$ python -q
>>> import numpy as np
>>> import numpy.linalg as la
>>> np.set_printoptions(suppress=True, linewidth=200)
>>> rnd = lambda a: np.round(a, 2) + 0
>>> mat = np.loadtxt("test1.csv", delimiter=",")
>>> print(mat)
[[-5.  2. -2.  5.  1.  0.  1.  0.]
 [ 1.  3.  4.  5. -5.  4. -4.  2.]
 [-5.  1.  4.  3. -5. -3. -3.  0.]
 [-1. -4. -3.  3.  0. -5. -3.  4.]
 [ 2.  0. -5. -2. -5. -3. -1.  0.]
 [ 0.  4. -4. -3.  2.  0.  3.  2.]
 [-5.  3.  2.  4.  2.  0.  5.  1.]
 [ 2.  5. -1.  0.  5. -2. -1. -2.]]
>>> x = np.array([1, -2, -3, -3, 1, -1, -1, 1])
>>> rhs = mat @ x
>>> c, lr = np.zeros(8), 1 / la.norm(mat, 2) ** 2
>>> for i in range(60):
...     c -= lr * mat.T @ (mat @ c - rhs)
...     if i % 10 == 0: print(i, round(la.norm(mat @ c - rhs), 2))
... 
0 12.4
10 2.78
20 2.12
30 1.66
40 1.31
50 1.03
>>> print(rnd(la.cond(mat)))
6.58
>>> assert mat == mat.T
Traceback (most recent call last):
  File "<python-input-11>", line 1, in <module>
    assert mat == mat.T
           ^^^^^^^^^^^^
ValueError: The truth value of an array with more than one element is ambiguous. Use a.any() or a.all()
>>> print(rnd(np.abs(la.eigvals(mat)).max()))
8.19
>>> print((mat + mat.T) / 2)
[[-5.   1.5 -3.5  2.   1.5  0.  -2.   1. ]
 [ 1.5  3.   2.5  0.5 -2.5  4.  -0.5  3.5]
 [-3.5  2.5  4.   0.  -5.  -3.5 -0.5 -0.5]
 [ 2.   0.5  0.   3.  -1.  -4.   0.5  2. ]
 [ 1.5 -2.5 -5.  -1.  -5.  -0.5  0.5  2.5]
 [ 0.   4.  -3.5 -4.  -0.5  0.   1.5  0. ]
 [-2.  -0.5 -0.5  0.5  0.5  1.5  5.   0. ]
 [ 1.   3.5 -0.5  2.   2.5  0.   0.  -2. ]]
>>> print(rnd(la.matrix_power(mat, 3)))
[[   0.   12. -135.  -20.  285.  -74.    8. -158.]
 [ 264. -160.  -46.  -35.  -97. -194. -450.   11.]
 [-123. -226.   38.  -98.  -76. -299. -285. -115.]
 [  66. -241. -349. -213.  -22.  -47.  123. -209.]
 [-169.  128. -337.  -69. -220. -205.  142.  124.]
 [-161.  287.  -18.  278. -147.  104.   12.  198.]
 [ -14.  -76.  188.  187.   65. -126. -279.   -1.]
 [ -12.  -82.   54.   63.  357.   42.  -93.   67.]]
>>> print(np.allclose(mat, mat.T))
False
>>> print(rnd(np.sort(np.abs(la.eigvals(mat)))))
[4.92 5.83 5.83 6.87 7.58 7.58 8.19 8.19]
